>>> import numpy as np
>>> np.set_printoptions(precision=2, suppress=True, linewidth=100)
>>> tidy = lambda a: np.round(a, 2) + 0
>>> arr = np.load("test19.npy")
>>> print(arr)
[[3. 2. 2.]
 [2. 3. 2.]
 [2. 2. 3.]]
>>> ev, V = np.linalg.eigh(arr)
>>> vec = np.array([-5, 5, 7])
>>> print(tidy(V * np.sqrt(ev) @ V.T))
[[1.55 0.55 0.55]
 [0.55 1.55 0.55]
 [0.55 0.55 1.55]]
>>> print(np.abs(arr).sum(axis=1).max(), tidy(np.abs(ev).max()))
7.0 7.0
>>> q = arr.astype(float).copy()
>>> for j in range(3):
...     q[:, j] -= q[:, :j] @ (q[:, :j].T @ q[:, j])
...     q[:, j] /= np.linalg.norm(q[:, j])
... 
>>> print(tidy(q.T @ arr))
[[4.12 3.88 3.88]
 [0.   1.39 0.68]
 [0.   0.   1.22]]
>>> K = np.diag(np.array([1, 3, -2, 2, -2, 2, 1]))
>>> print(K)
[[ 1  0  0  0  0  0  0]
 [ 0  3  0  0  0  0  0]
 [ 0  0 -2  0  0  0  0]
 [ 0  0  0  2  0  0  0]
 [ 0  0  0  0 -2  0  0]
 [ 0  0  0  0  0  2  0]
 [ 0  0  0  0  0  0  1]]
>>> print(tidy(np.linalg.eigvalsh(K).min()))
-2.0
>>> print(tidy(np.linalg.pinv(K)))
[[ 1.    0.    0.    0.    0.    0.    0.  ]
 [ 0.    0.33  0.    0.    0.    0.    0.  ]
 [ 0.    0.   -0.5   0.    0.    0.    0.  ]
 [ 0.    0.    0.    0.5   0.    0.    0.  ]
 [ 0.    0.    0.    0.   -0.5   0.    0.  ]
 [ 0.    0.    0.    0.    0.    0.5   0.  ]
 [ 0.    0.    0.    0.    0.    0.    1.  ]]
>>> print(K @ K.T)
[[1 0 0 0 0 0 0]
 [0 9 0 0 0 0 0]
 [0 0 4 0 0 0 0]
 [0 0 0 4 0 0 0]
 [0 0 0 0 4 0 0]
 [0 0 0 0 0 4 0]
 [0 0 0 0 0 0 1]]
>>> left, sigma, vt = np.linalg.svd(K, full_matrices=False)
>>> print(left.shape, sigma.shape, vt.shape)
(7, 7) (7,) (7, 7)
>>> print(left.T @ left)
[[1. 0. 0. 0. 0. 0. 0.]
 [0. 1. 0. 0. 0. 0. 0.]
 [0. 0. 1. 0. 0. 0. 0.]
 [0. 0. 0. 1. 0. 0. 0.]
 [0. 0. 0. 0. 1. 0. 0.]
 [0. 0. 0. 0. 0. 1. 0.]
 [0. 0. 0. 0. 0. 0. 1.]]
>>> print((sigma > 1e-8).sum())
7
>>> print(left.T @ K @ vt.T)
[[3. 0. 0. 0. 0. 0. 0.]
 [0. 2. 0. 0. 0. 0. 0.]
 [0. 0. 2. 0. 0. 0. 0.]
 [0. 0. 0. 2. 0. 0. 0.]
 [0. 0. 0. 0. 2. 0. 0.]
 [0. 0. 0. 0. 0. 1. 0.]
 [0. 0. 0. 0. 0. 0. 1.]]
>>> print(sigma)
[3. 2. 2. 2. 2. 1. 1.]
>>> print(tidy(np.sqrt((sigma ** 2).sum())), tidy(np.linalg.norm(K)))
5.2 5.2
